% ipython --no-banner

In [1]: import numpy as np

In [2]: np.set_printoptions(precision=2, suppress=True, linewidth=140)

In [3]: def rnd(a):
   ...:     return np.round(a, 2) + 0
   ...: 

In [4]: arr = np.load("a.npy")

In [5]: rnd(arr)
Out[5]: 
array([[-1.44,  2.56,  0.43,  0.43],
       [-2.16, -0.84, -0.3 , -1.88],
       [-1.44, -1.04, -0.86,  2.26],
       [-0.45, -0.8 ,  2.82,  0.42]])

In [6]: O, evecs = np.linalg.qr(arr[:, :3])[0], np.linalg.qr(arr[:, 3:])[0]

In [7]: s = np.linalg.svd(O.T @ evecs, compute_uv=False)

In [8]: rnd(np.linalg.norm(O @ O.T - evecs @ evecs.T, 2))
Out[8]: np.float64(1.0)

In [9]: rnd(arr[:, 0] @ arr[:, 2])
Out[9]: np.float64(0.0)

In [10]: rnd(np.linalg.norm(arr, axis=0))
Out[10]: array([3., 3., 3., 3.])

In [11]: rnd(arr.T @ arr)
Out[11]: 
array([[9., 0., 0., 0.],
       [0., 9., 0., 0.],
       [0., 0., 9., 0.],
       [0., 0., 0., 9.]])

In [12]: rnd(np.linalg.svd(arr, compute_uv=False))
Out[12]: array([3., 3., 3., 3.])

In [13]: rnd(np.abs(np.linalg.eigvals(arr)).max())
Out[13]: np.float64(3.0)

In [14]: Y = np.linalg.inv(arr)

In [15]: rnd(np.linalg.cond(arr))
Out[15]: np.float64(1.0)

In [16]: rnd(np.linalg.inv(Y))
Out[16]: 
array([[-1.44,  2.56,  0.43,  0.43],
       [-2.16, -0.84, -0.3 , -1.88],
       [-1.44, -1.04, -0.86,  2.26],
       [-0.45, -0.8 ,  2.82,  0.42]])

In [17]: rnd(arr @ Y)
Out[17]: 
array([[1., 0., 0., 0.],
       [0., 1., 0., 0.],
       [0., 0., 1., 0.],
       [0., 0., 0., 1.]])

In [18]: rnd(np.linalg.det(arr) * np.linalg.det(Y))
Out[18]: np.float64(1.0)
